>>> import numpy as np
>>> import numpy.linalg as la
>>> np.set_printoptions(suppress=True, linewidth=100)
>>> out = np.array([[0, 4], [-2, -1], [0, -2]])
>>> W2 = np.array([[0, -1, -2, -3], [-2, -1, 0, 3]])
>>> m1 = out @ W2
>>> m1
array([[-8, -4,  0, 12],
       [ 2,  3,  4,  3],
       [ 4,  2,  0, -6]])
>>> rk = la.matrix_rank(m1)
>>> rk
np.int64(2)
>>> N = la.svd(m1)[2][rk:].T
>>> np.round(m1 @ N, 2) + 0
array([[0., 0.],
       [0., 0.],
       [0., 0.]])
>>> N.shape
(4, 2)
>>> [int(la.matrix_rank(m1[:i])) for i in range(1, len(m1) + 1)]
[1, 2, 2]
>>> la.matrix_rank(m1.T @ m1), la.matrix_rank(m1 @ m1.T)
(np.int64(2), np.int64(2))
>>> np.round(N @ N.T, 2) + 0
array([[ 0.58, -0.33, -0.24,  0.27],
       [-0.33,  0.67, -0.33,  0.  ],
       [-0.24, -0.33,  0.58, -0.27],
       [ 0.27,  0.  , -0.27,  0.18]])
>>> out = m1 / np.sqrt((m1 ** 2).mean(axis=1, keepdims=True))
>>> m1 - m1.mean(axis=1, keepdims=True)
array([[-8., -4.,  0., 12.],
       [-1.,  0.,  1.,  0.],
       [ 4.,  2.,  0., -6.]])
>>> U, s, Vt = la.svd(m1)
>>> V = Vt[:(s > 1e-8).sum()]
>>> rng = np.random.default_rng(97142)
>>> x = m1[0] + -2 * m1[1] + rng.integers(2) * np.eye(4)[2]
>>> x
array([-12., -10.,  -8.,   6.])
>>> np.round(V.T @ V, 2) + 0
array([[ 0.42,  0.33,  0.24, -0.27],
       [ 0.33,  0.33,  0.33,  0.  ],
       [ 0.24,  0.33,  0.42,  0.27],
       [-0.27,  0.  ,  0.27,  0.82]])
>>> arr = np.load("out10.npy")
>>> arr
array([[  0.9, -34. ,   0.1],
       [  1.4, -14. ,  -1.3],
       [  1.8,  30. ,   0.1],
       [ -0.3,  20. ,  -1.3],
       [  0.2,  34. ,  -0.3]])
>>> np.argsort(-la.norm(arr, axis=0).round(6), kind="stable")[:3]
array([1, 0, 2])
>>> la.matrix_rank(arr, rtol=0.1)
np.int64(1)
>>> la.cond(arr) > 100
np.False_
>>> np.round(np.abs(la.svd(arr)[2][-1]), 2) + 0
array([0.35, 0.  , 0.94])
>>> x = np.array([-9, 5, 1])
>>> rhs = arr @ x
>>> np.round(la.solve(arr.T @ arr, arr.T @ rhs), 2)
array([-9.,  5.,  1.])
>>> rhs.round(2)
array([-178. ,  -83.9,  133.9,  101.4,  167.9])
>>> np.round(la.lstsq(arr, rhs)[0], 2)
array([-9.,  5.,  1.])
>>> np.round(la.pinv(arr) @ arr, 2) + 0
array([[1., 0., 0.],
       [0., 1., 0.],
       [0., 0., 1.]])
>>> rhs = rhs + 0.05 * rng.normal(size=5)
>>> rhs.round(2)
array([-178.03,  -83.85,  134.  ,  101.39,  167.86])
>>> coef, *_ = la.lstsq(arr, rhs)
>>> np.round(la.norm(rhs - arr @ coef), 2)
np.float64(0.08)
>>> [round(float(la.norm(la.solve(arr.T @ arr + lam * np.eye(3), arr.T @ rhs))), 2) for lam in (0, 1, 10, 100)]
[10.31, 9.24, 6.09, 4.89]
>>> coef.round(2)
array([-8.96,  5.  ,  1.01])
>>> U, s, Vt = la.svd(arr)
>>> s.round(2)
array([61.71,  2.57,  1.72])
>>> out = U[:, :1] @ np.diag(s[:1]) @ Vt[:1]
>>> out.round(2)
array([[ -0.04, -34.  ,   0.16],
       [ -0.02, -13.99,   0.07],
       [  0.04,  30.  ,  -0.15],
       [  0.02,  20.01,  -0.1 ],
       [  0.04,  34.  ,  -0.16]])
>>> np.round(la.norm(arr - out, 2), 2), round(s[1], 2)
(np.float64(2.57), np.float64(2.57))
>>> round(float(la.norm(arr - out) / la.norm(arr)), 2)
0.05
>>> la.matrix_rank(arr, rtol=0.05)
np.int64(1)
>>> round(np.abs(arr - out).max(), 2)
np.float64(1.76)
>>> f, g = arr[3], arr[1]
>>> f @ f
np.float64(401.78)
>>> f @ g
np.float64(-278.73)
>>> p = (f @ g) / (f @ f) * f
>>> np.round(np.outer(f, g), 2)
array([[  -0.42,    4.2 ,    0.39],
       [  28.  , -280.  ,  -26.  ],
       [  -1.82,   18.2 ,    1.69]])
>>> np.round(g - p, 2)
array([ 1.19, -0.13, -2.2 ])
>>> la.matrix_rank(np.outer(f, g))
np.int64(1)
>>> p.round(2)
array([  0.21, -13.87,   0.9 ])
>>> out = np.c_[arr[:, :2] @ np.array([[-3, 1], [3, 5]]), np.array([6, 0, 2, -4, 8])]
>>> out
array([[-104.7, -169.1,    6. ],
       [ -46.2,  -68.6,    0. ],
       [  84.6,  151.8,    2. ],
       [  60.9,   99.7,   -4. ],
       [ 101.4,  170.2,    8. ]])
>>> la.matrix_rank(out)
np.int64(3)
>>> np.round(la.lstsq(arr, out[:, 0])[0], 2) + 0
array([-3.,  3.,  0.])
>>> la.matrix_rank(np.c_[arr, out])
np.int64(4)
>>> np.round(la.norm(la.qr(arr)[0].T @ out, axis=0) ** 2 / ((out ** 2).sum(axis=0) + 1e-12), 2)
array([1.  , 1.  , 0.29])
>>> W2 = np.array([[-0.1, 0.1, 0.4], [-0.4, -0.7, -0.4]])
>>> mat = np.array([[3, 9],
...     [-5, 8],
...     [3, -7],
...     [5, -7],
...     [9, 3],
...     [-7, -5],
...     [5, 3],
...     [7, -3],
...     [0, 0],
...     [7, -4],
...     [1, 0],
...     [0, 1],
...     [7, -4],
...     [-6, 7],
...     [-9, 8],
...     [6, -3],
...     [-1, 6],
...     [-3, -5],
...     [8, 7],
...     [-8, 0],
...     [2, 2],
...     [-9, 6],
...     [-9, 4],
...     [2, -1],
...     [-9, 0]]) @ W2 + 0.02 * rng.normal(size=(25, 3))
>>> mat.round(2)
array([[-3.89, -6.02, -2.44],
       [-2.68, -6.07, -5.19],
       [ 2.48,  5.22,  4.  ],
       [ 2.31,  5.4 ,  4.8 ],
       [-2.08, -1.21,  2.4 ],
       [ 2.69,  2.77, -0.8 ],
       [-1.7 , -1.63,  0.79],
       [ 0.52,  2.79,  4.02],
       [-0.01, -0.01,  0.01],
       [ 0.91,  3.51,  4.4 ],
       [-0.1 ,  0.11,  0.41],
       [-0.4 , -0.74, -0.42],
       [ 0.9 ,  3.49,  4.38],
       [-2.19, -5.49, -5.19],
       [-2.29, -6.48, -6.76],
       [ 0.58,  2.69,  3.59],
       [-2.29, -4.33, -2.8 ],
       [ 2.29,  3.2 ,  0.8 ],
       [-3.61, -4.1 ,  0.4 ],
       [ 0.81, -0.78, -3.21],
       [-0.99, -1.2 , -0.01],
       [-1.49, -5.09, -6.01],
       [-0.68, -3.69, -5.21],
       [ 0.21,  0.89,  1.14],
       [ 0.89, -0.89, -3.62]])
>>> U, s, Vt = la.svd(mat)
>>> s.round(2)
array([25.76,  9.2 ,  0.06])
>>> np.argmax(s[:-1] / (s[1:] + 1e-6)) + 1
np.int64(2)
>>> out = U[:, :2] @ np.diag(s[:2]) @ Vt[:2]
>>> np.round(la.norm(mat - out, 2), 2), round(float(s[2]), 2)
(np.float64(0.06), 0.06)
>>> la.matrix_rank(out)
np.int64(2)
>>> la.matrix_rank(mat, rtol=0.05)
np.int64(2)
>>> Ac = mat - mat.mean(axis=0)
>>> V = la.svd(Ac)[2][:2]
>>> out = Ac - Ac @ V.T @ V
>>> np.round(la.norm(out) / la.norm(Ac), 2)
np.float64(0.0)
>>> np.round(np.diag(V.T @ V), 2)
array([0.47, 0.64, 0.89])
>>> gram = np.cov(mat, rowvar=False)
>>> np.round(np.corrcoef(mat.T), 2)
array([[1.  , 0.89, 0.52],
       [0.89, 1.  , 0.85],
       [0.52, 0.85, 1.  ]])
>>> np.argwhere(np.triu(np.abs(np.corrcoef(mat.T)) > 0.8, 1))
array([[0, 1],
       [1, 2]])
>>> np.round(np.median(mat, axis=0), 2)
array([-0.1 , -0.78,  0.01])
>>> np.round(np.polyfit(mat[:, 0], mat[:, 2], 1), 2)
array([ 0.99, -0.03])
>>> gram.shape
(3, 3)
>>> J = np.loadtxt("run12.csv", delimiter=",")
>>> J.round(2) + 0
array([[0.11, 0.02, 0.32],
       [0.02, 0.  , 0.06],
       [0.32, 0.06, 0.88]])
>>> round(la.det(2 * J), 2), round(la.det(J), 2)
(np.float64(0.0), np.float64(0.0))
>>> np.einsum("ii->", J)
np.float64(1.0)
>>> round(float(la.eigvals(J).sum().real), 2)
1.0
>>> round(la.det(J[::-1]), 2)
np.float64(-0.0)
>>> out = np.array([[2, -2, 2, 1, -2],
...     [2, 0, 2, 2, 0],
...     [-3, 3, 2, 1, -3],
...     [0, -2, 1, -3, 3],
...     [-2, -2, -1, 0, 0]])
>>> K = out - out.T
>>> K
array([[ 0, -4,  5,  1,  0],
       [ 4,  0, -1,  4,  2],
       [-5,  1,  0,  0, -2],
       [-1, -4,  0,  0,  3],
       [ 0, -2,  2, -3,  0]])
>>> la.lstsq(K[:-1].T, K[-1])[2]
np.int32(4)
>>> np.round(K @ la.pinv(K) @ K, 2) + 0
array([[ 0., -4.,  5.,  1.,  0.],
       [ 4.,  0., -1.,  4.,  2.],
       [-5.,  1.,  0.,  0., -2.],
       [-1., -4.,  0.,  0.,  3.],
       [ 0., -2.,  2., -3.,  0.]])
>>> round(float(np.trace(la.pinv(K) @ K)), 2)
4.0
>>> f, g = K[1], K[2]
>>> f @ g
np.int64(-24)
>>> p = (f @ g) / (f @ f) * f
>>> round(float(la.norm(f + g) ** 2 + la.norm(f - g) ** 2), 2)
134.0
>>> np.outer(f, g)
array([[-20,   4,   0,   0,  -8],
       [  0,   0,   0,   0,   0],
       [  5,  -1,   0,   0,   2],
       [-20,   4,   0,   0,  -8],
       [-10,   2,   0,   0,  -4]])
>>> p.round(2)
array([-2.59, -0.  ,  0.65, -2.59, -1.3 ])
>>> np.round(la.eigvals(K), 2) + 0
array([0.+7.75j, 0.-7.75j, 0.+3.99j, 0.-3.99j, 0.+0.j  ])
>>> np.kron(np.eye(2, dtype=int), K)
array([[ 0, -4,  5,  1,  0,  0,  0,  0,  0,  0],
       [ 4,  0, -1,  4,  2,  0,  0,  0,  0,  0],
       [-5,  1,  0,  0, -2,  0,  0,  0,  0,  0],
       [-1, -4,  0,  0,  3,  0,  0,  0,  0,  0],
       [ 0, -2,  2, -3,  0,  0,  0,  0,  0,  0],
       [ 0,  0,  0,  0,  0,  0, -4,  5,  1,  0],
       [ 0,  0,  0,  0,  0,  4,  0, -1,  4,  2],
       [ 0,  0,  0,  0,  0, -5,  1,  0,  0, -2],
       [ 0,  0,  0,  0,  0, -1, -4,  0,  0,  3],
       [ 0,  0,  0,  0,  0,  0, -2,  2, -3,  0]])
>>> np.round(la.det(2 * K), 2), round(float(la.det(K)), 2)
(np.float64(-0.0), -0.0)
>>> round(la.det(K.T), 2)
np.float64(0.0)
>>> np.einsum("ii->", K)
np.int64(0)
>>> la.norm(K, axis=1).argmax()
np.int64(0)
>>> K[3] @ K[4]
np.int64(8)
>>> round(float(la.norm(K, "nuc")), 2)
23.48
>>> round(la.norm(K[3] - K[4]), 2)
np.float64(5.2)
>>> round(la.norm(K) ** 2 / la.norm(K, 2) ** 2, 2)
np.float64(2.53)
>>> np.round(la.norm(K, 2), 2)
np.float64(7.75)
>>> A = np.array([[-2.38, -3.95, -1.62, -1.06],
...     [-3.63, 3.25, 0.54, 0.99],
...     [2.83, 0.76, 1.95, 3.56],
...     [0.0, 3.98, 1.62, 2.55],
...     [0.95, 0.86, -3.59, -3.24],
...     [-1.52, 0.41, 2.7, 3.9],
...     [1.37, 4.37, -1.03, -1.73],
...     [1.97, -3.89, 2.35, -0.65],
...     [2.56, 0.9, 4.08, -0.99],
...     [0.64, 1.45, 4.27, -2.06]])
>>> Ac = (A - A.mean(axis=0)) / A.std(axis=0)
>>> np.round(Ac.std(axis=0), 2)
array([1., 1., 1., 1.])
>>> np.argwhere(np.abs(Ac) > 2)
array([], shape=(0, 2), dtype=int64)
>>> coef = la.lstsq(np.delete(Ac, 2, axis=1), Ac[:, 2])[0]
>>> np.abs(coef).argmax()
np.int64(2)
